$ python -q
>>> import numpy as np
>>> np.set_printoptions(suppress=True, linewidth=120)
>>> def rnd(a):
...     return np.round(a, 3) + 0
... 
>>> r0 = np.array([-4, -3, -5])
>>> W0 = r0[np.abs(np.subtract.outer(np.arange(3), np.arange(3)))]
>>> print(W0)
[[-4 -3 -5]
 [-3 -4 -3]
 [-5 -3 -4]]
>>> # symmetric, so the eigenvalues are real
>>> vec = np.array([6, 8, 0])
>>> h1 = np.maximum(W0 @ vec, 0)
>>> print(np.tanh(W0 @ vec))
[-1. -1. -1.]
>>> W0.T @ h1
array([0, 0, 0])
>>> np.flatnonzero(h1 > 1e-9)
array([], dtype=int64)
>>> h1
array([0, 0, 0])
>>> A = np.array([[-0.4, -1.5, 0.7],
...     [-0.6, 0.0, -0.2],
...     [0.0, -0.1, 0.3],
...     [-2.0, -0.1, 0.2],
...     [-0.2, 1.3, -0.5],
...     [0.8, -1.8, -0.3],
...     [0.0, -1.1, 0.9],
...     [-0.8, -0.3, -0.7],
...     [0.6, -0.5, -0.9],
...     [18.0, 16.0, 12.0],
...     [-0.3, 1.5, -1.4],
...     [-0.1, 1.3, -1.5],
...     [1.1, -1.2, -1.6],
...     [0.2, 0.0, -0.2]])
>>> A
array([[-0.4, -1.5,  0.7],
       [-0.6,  0. , -0.2],
       [ 0. , -0.1,  0.3],
       [-2. , -0.1,  0.2],
       [-0.2,  1.3, -0.5],
       [ 0.8, -1.8, -0.3],
       [ 0. , -1.1,  0.9],
       [-0.8, -0.3, -0.7],
       [ 0.6, -0.5, -0.9],
       [18. , 16. , 12. ],
       [-0.3,  1.5, -1.4],
       [-0.1,  1.3, -1.5],
       [ 1.1, -1.2, -1.6],
       [ 0.2,  0. , -0.2]])
>>> # row 9 is much longer than the rest
>>> vec = np.array([0, -1, -2])
>>> y = A @ vec
>>> rnd(np.linalg.solve(A.T @ A, A.T @ y))
array([ 0., -1., -2.])
>>> rng = np.random.default_rng(69)
>>> y = y + 0.3 * rng.normal(size=14)
>>> rnd(y)
array([  0.314,   0.502,   0.299,  -0.598,  -0.778,   2.713,  -0.407,   1.536,   2.276, -40.103,   1.463,   1.572,
         4.613,   0.613])
>>> b, *_ = np.linalg.lstsq(A, y)
>>> b.round()
array([ 0., -1., -2.])
>>> cen = A - A.mean(axis=0)
>>> vecs = np.linalg.svd(cen)[2][:1]
>>> A2 = cen - cen @ vecs.T @ vecs
>>> np.linalg.norm(A2, axis=1).round(6).argmax()
np.int64(12)
>>> t = np.radians(36)
>>> R = np.eye(3)
>>> R[2, 2] = R[1, 1] = np.cos(t)
>>> R[2, 1], R[1, 2] = -np.sin(t), np.sin(t)
>>> print(rnd(R))
[[ 1.     0.     0.   ]
 [ 0.     0.809  0.588]
 [ 0.    -0.588  0.809]]
>>> A2 = A @ R.T
>>> rnd(np.abs(A2 - A).max(axis=0))
array([ 0.   ,  3.998, 11.696])
>>> K = np.loadtxt("mat.csv", delimiter=",")
>>> print(K)
[[0.5   0.    0.5  ]
 [0.    0.5   0.5  ]
 [0.333 0.    0.667]]
>>> A2 = np.linalg.inv(K)
>>> rnd(K @ A2)
array([[1., 0., 0.],
       [0., 1., 0.],
       [0., 0., 1.]])
>>> rnd(np.linalg.det(K) * np.linalg.det(A2))
np.float64(1.0)
>>> print(rnd(A2))
[[ 3.994  0.    -2.994]
 [ 1.994  2.    -2.994]
 [-1.994  0.     2.994]]
>>> (np.abs(A2) > 1e-9).astype(int)
array([[1, 0, 1],
       [1, 1, 1],
       [1, 0, 1]])
>>> rnd(np.linalg.cond(K))
np.float64(7.959)
>>> vec = np.array([5, -4, 8])
>>> rnd(A2 @ vec)
array([ -3.982, -21.982,  13.982])
>>> rnd(A2 * vec)
array([[ 19.97 ,   0.   , -23.952],
       [  9.97 ,  -8.   , -23.952],
       [ -9.97 ,   0.   ,  23.952]])
>>> rnd((A2 * vec).sum(axis=1))
array([ -3.982, -21.982,  13.982])
>>> P = np.triu(np.array([[5, 0, 3], [5, 0, 4], [0, 1, 2]]), 1) + np.eye(3)
>>> A2 = P @ K @ np.linalg.inv(P)
>>> rnd(P @ K - K @ P)
array([[ 0.999,  0.   ,  0.501],
       [ 1.332,  0.   ,  0.668],
       [ 0.   ,  0.   , -0.999]])
>>> rnd(A2)
array([[ 1.499,  0.   , -1.996],
       [ 1.332,  0.5  , -2.828],
       [ 0.333,  0.   , -0.332]])
>>> rnd(A2 @ A2)
array([[ 1.582,  0.   , -2.329],
       [ 1.721,  0.25 , -3.134],
       [ 0.389,  0.   , -0.554]])
>>> rnd((A2 - A2.T) / 2)
array([[ 0.   , -0.666, -1.164],
       [ 0.666,  0.   , -1.414],
       [ 1.164,  1.414,  0.   ]])
>>> A2.inv()
Traceback (most recent call last):
  File "<python-input-53>", line 1, in <module>
    A2.inv()
    ^^^^^^
AttributeError: 'numpy.ndarray' object has no attribute 'inv'
>>> rnd((A2 + A2.T) / 2)
array([[ 1.499,  0.666, -0.831],
       [ 0.666,  0.5  , -1.414],
       [-0.831, -1.414, -0.332]])
>>> rnd(np.abs(np.linalg.eigvals(A2)).max())
np.float64(1.0)
>>> vec = np.array([3, 0, -2])
>>> y = K @ vec
>>> rnd(y)
array([ 0.5  , -1.   , -0.335])
>>> rnd(np.linalg.solve(K, -3 * y))
array([-9.,  0.,  6.])
>>> W2 = 10 * np.array([[1.3, -0.8, 1.3], [-1.0, 0.4, 0.7], [-0.5, 0.1, -0.1]])
>>> idx = rng.integers(0, 3, 19)
>>> mat = W2[idx] + rng.normal(size=(19, 3))
>>> rnd(mat)
array([[-10.151,   4.711,   7.773],
       [ 13.495,  -8.699,  12.071],
       [ -9.846,   4.108,   7.468],
       [ -4.44 ,   0.822,  -0.384],
       [ 11.579,  -9.111,  12.496],
       [ -6.792,   3.165,  -0.186],
       [ -9.448,   3.952,   8.039],
       [ -5.473,   1.523,  -0.721],
       [ 13.684,  -9.41 ,  11.777],
       [ -6.289,  -0.635,  -2.292],
       [-10.946,   3.845,   6.94 ],
       [ 13.815,  -8.016,  13.467],
       [ -2.975,  -0.462,  -0.416],
       [ 11.434,  -7.821,  13.514],
       [ 13.076,  -8.091,  11.744],
       [ -9.764,   2.859,   7.096],
       [ 12.681, -10.798,  14.435],
       [ -4.32 ,   0.442,  -0.388],
       [ -9.11 ,   3.409,   7.726]])
>>> P = mat @ np.linalg.solve(mat.T @ mat, mat.T)
>>> rnd(np.linalg.eigvalsh(P))
array([0., 0., 0., 0., 0., 0., 0., 0., 0., 0., 0., 0., 0., 0., 0., 0., 1., 1., 1.])
>>> m1 = np.loadtxt("layer16.csv", delimiter=",")
>>> rnd(m1)
array([[-1.223, -0.638, -0.924, -1.116],
       [ 1.528, -0.016, -0.921, -0.903],
       [ 0.153, -1.119, -1.008,  1.307],
       [ 0.382, -1.53 ,  1.132, -0.482]])
>>> A2 = np.array([[-1, -1, 0], [0, 0, 2]])
>>> W2 = np.kron(A2, m1)
>>> print(W2.shape)
(8, 12)
>>> print(np.linalg.matrix_rank(W2))
8
>>> P = np.triu(np.array([[1, 0, -3, 3], [-2, -3, -1, 3], [1, -2, -1, 1], [-2, 3, 2, 1]]), 1) + np.eye(4)
>>> A2 = P @ m1 @ np.linalg.inv(P)
>>> rnd(P @ m1 - m1 @ P)
array([[ 0.688, -1.232,  2.114,  1.138],
       [ 0.993, -3.47 ,  8.973, -6.37 ],
       [ 0.382, -1.53 ,  0.471,  3.425],
       [ 0.   ,  0.   , -0.384,  2.312]])
>>> print(rnd(np.linalg.det(A2)))
-16.0
>>> idx = mat[:, 0] > np.median(mat[:, 0])
>>> r0 = mat[idx].mean(axis=0) - mat[~idx].mean(axis=0)
>>> print(np.argsort(-np.abs(r0).round(6), kind="stable"))
[0 1 2]
>>> ((mat - mat.mean(axis=0)) @ r0 > 0).astype(int)
array([0, 1, 0, 0, 1, 0, 0, 0, 1, 0, 0, 1, 0, 1, 1, 0, 1, 0, 0])
>>> rnd(r0)
array([17.389, -9.661,  5.71 ])
>>> vec = np.array([-2, -5, 3])
>>> W0 @ np.eye(3)[1]
array([-3., -4., -3.])
>>> print(W0 @ (2 * vec))
[16 34 26]
>>> np.sign((W0 @ vec).round(6))
array([1, 1, 1])
>>> W0 * vec
array([[  8,  15, -15],
       [  6,  20,  -9],
       [ 10,  15, -12]])
>>> F = np.loadtxt("block19.csv", delimiter=",")
>>> F
array([[-1.494, -1.742, -1.7  ],
       [-1.052, -1.3  , -1.227],
       [-0.036, -0.797, -0.932],
       [-0.407, -0.713, -0.648],
       [ 0.869,  0.837,  0.953],
       [-1.359, -1.818, -1.81 ],
       [-0.669, -1.26 , -0.674],
       [-0.453,  0.4  ,  0.275],
       [ 1.726,  1.826,  1.323],
       [-0.2  , -0.642, -0.78 ],
       [-0.732, -0.936, -0.989],
       [ 1.33 ,  1.436,  1.42 ],
       [-0.543, -1.013, -0.941],
       [-1.415, -1.406, -1.81 ],
       [ 1.219,  1.426,  0.669],
       [-0.055,  0.615, -0.349],
       [-0.454, -0.005, -0.776],
       [ 1.594,  2.306,  1.962],
       [ 0.033,  0.677, -0.283],
       [-1.456, -2.147, -1.866],
       [-0.322, -0.756, -0.585],
       [-1.825, -2.496, -1.427],
       [ 0.503,  0.328, -0.368]])
>>> A2 = np.c_[F[:, :2] @ np.array([[-2, 0], [1, -2]]), np.array([2, 1, 1, 0, 3, 1, 3, 1, 0, 2, 1, 3, 3, 2, 3, 1, 0, 2, 1, 1, 1, 2, 0])]
>>> rnd(A2)
array([[ 1.246,  3.484,  2.   ],
       [ 0.804,  2.6  ,  1.   ],
       [-0.725,  1.594,  1.   ],
       [ 0.101,  1.426,  0.   ],
       [-0.901, -1.674,  3.   ],
       [ 0.9  ,  3.636,  1.   ],
       [ 0.078,  2.52 ,  3.   ],
       [ 1.306, -0.8  ,  1.   ],
       [-1.626, -3.652,  0.   ],
       [-0.242,  1.284,  2.   ],
       [ 0.528,  1.872,  1.   ],
       [-1.224, -2.872,  3.   ],
       [ 0.073,  2.026,  3.   ],
       [ 1.424,  2.812,  2.   ],
       [-1.012, -2.852,  3.   ],
       [ 0.725, -1.23 ,  1.   ],
       [ 0.903,  0.01 ,  0.   ],
       [-0.882, -4.612,  2.   ],
       [ 0.611, -1.354,  1.   ],
       [ 0.765,  4.294,  1.   ],
       [-0.112,  1.512,  1.   ],
       [ 1.154,  4.992,  2.   ],
       [-0.678, -0.656,  0.   ]])
>>> print(rnd(np.linalg.norm(np.linalg.qr(F)[0].T @ A2, axis=0) ** 2 / ((A2 ** 2).sum(axis=0) + 1e-12)))
[1.    1.    0.105]
>>> np.linalg.matrix_rank(A2)
np.int64(3)
>>> print(rnd(np.linalg.norm(A2 - F @ np.linalg.lstsq(F, A2)[0], axis=0)))
[0.    0.    8.139]
>>> r0, v = A2[14], A2[22]
>>> rnd(r0 @ r0)
np.float64(18.158)
>>> print(rnd(r0 @ v))
2.557
>>> pr = (r0 @ v) / (r0 @ r0) * r0
>>> print(np.linalg.matrix_rank(np.outer(r0, v)))
1
>>> rnd(v - pr)
array([-0.535, -0.254, -0.422])
>>> data = np.loadtxt("sample4.csv", delimiter=",")
>>> rnd(data)
array([[ 1.133, -0.991],
       [-0.991,  0.867]])
>>> # looks like rank 1
>>> Uu, sigma, vt = np.linalg.svd(data)
>>> vecs = vt[:(sigma > 1e-8).sum()]
>>> vec = data[0] + -2 * data[1] + rng.integers(2) * np.eye(2)[1]
>>> rnd(vec)
array([ 3.115, -1.726])
>>> rnd(np.linalg.norm(vec - vecs.T @ vecs @ vec))
np.float64(0.753)
>>> np.linalg.matrix_rank(np.vstack([data, vec]))
np.int64(2)
>>> rnd(data @ np.linalg.pinv(data) @ data)
array([[ 1.133, -0.991],
       [-0.991,  0.867]])
>>> np.unique(data.round(6), axis=0).shape
(2, 2)
>>> np.linalg.lstsq(data[:-1].T, data[-1])[2]
np.int32(1)
>>> print(np.allclose(data[:-1].T @ np.linalg.lstsq(data[:-1].T, data[-1])[0], data[-1]))
True
>>> P = np.triu(np.array([[0, 0], [1, 0]]), 1) + np.eye(2)
>>> A2 = P @ data @ np.linalg.inv(P)
>>> P @ data - data @ P
array([[0., 0.],
       [0., 0.]])
>>> np.trace(A2), np.trace(data)
(np.float64(2.0), np.float64(2.0))
>>> rnd(np.linalg.det(A2))
np.float64(0.0)
>>> np.linalg.matrix_rank(A2)
np.int64(1)
>>> rnd(np.sort(np.abs(np.linalg.eigvals(data))))
array([0., 2.])
>>> rnd(data @ data)
array([[ 2.265, -1.982],
       [-1.982,  1.735]])
>>> np.linalg.determinant(data)
Traceback (most recent call last):
  File "<python-input-120>", line 1, in <module>
    np.linalg.determinant(data)
    ^^^^^^^^^^^^^^^^^^^^^
AttributeError: module 'numpy.linalg' has no attribute 'determinant'
>>> rnd(np.abs(np.linalg.eigvals(data)).max())
np.float64(2.0)
>>> print(np.trace(data))
2.0
>>> print(rnd((data + data.T) / 2))
[[ 1.133 -0.991]
 [-0.991  0.867]]
>>> print(np.allclose(data @ data.T, data.T @ data))
True
>>> W2 = 3 * np.array([[1.0, 0.5, 0.8], [-1.5, 1.6, -1.4]])
>>> idx = rng.integers(0, 2, 12)
>>> M = W2[idx] + rng.normal(size=(12, 3))
>>> rnd(M)
array([[ 2.309,  1.677,  2.312],
       [ 3.355,  2.194,  2.368],
       [-5.479,  5.144, -4.437],
       [-3.523,  5.165, -4.438],
       [-5.012,  3.792, -7.242],
       [-3.677,  4.703, -3.793],
       [-3.741,  3.737, -4.9  ],
       [ 2.722,  1.519,  2.514],
       [ 3.006,  1.192,  3.358],
       [ 2.229,  1.55 ,  0.542],
       [-4.749,  5.506, -4.642],
       [ 3.358,  0.14 ,  1.647]])
>>> D = np.linalg.norm(M[:, None] - M[None], axis=-1)
>>> np.linalg.matrix_rank(D ** 2)
np.int64(5)
>>> D.shape
(12, 12)
>>> print(D.mean(axis=1).argmax())
4
>>> np.flatnonzero(D[3] < D.mean() / 2)
array([ 2,  3,  5,  6, 10])
>>> print(rnd(D[3]))
[ 9.578 10.122  1.956  0.     3.459  0.808  1.517 10.031 10.917  8.423  1.289 10.47 ]
>>> rnd(np.linalg.norm(M, axis=1))
array([3.673, 4.656, 8.727, 7.667, 9.589, 7.073, 7.21 , 4.004, 4.661, 2.768, 8.627, 3.742])
>>> r0 = np.array([1, -2, -2])
>>> A2 = W0 + np.outer(r0, np.eye(3)[1])
>>> print(np.linalg.matrix_rank(A2 - W0))
1
>>> np.linalg.matrix_rank(np.linalg.inv(A2) - np.linalg.inv(W0), tol=1e-8)
np.int64(1)
>>> rnd(np.linalg.det(A2) / np.linalg.det(W0)), rnd(1 + np.linalg.solve(W0, r0)[1])
(np.float64(1.833), np.float64(1.833))
>>> A2
array([[-4., -2., -5.],
       [-3., -6., -3.],
       [-5., -5., -4.]])
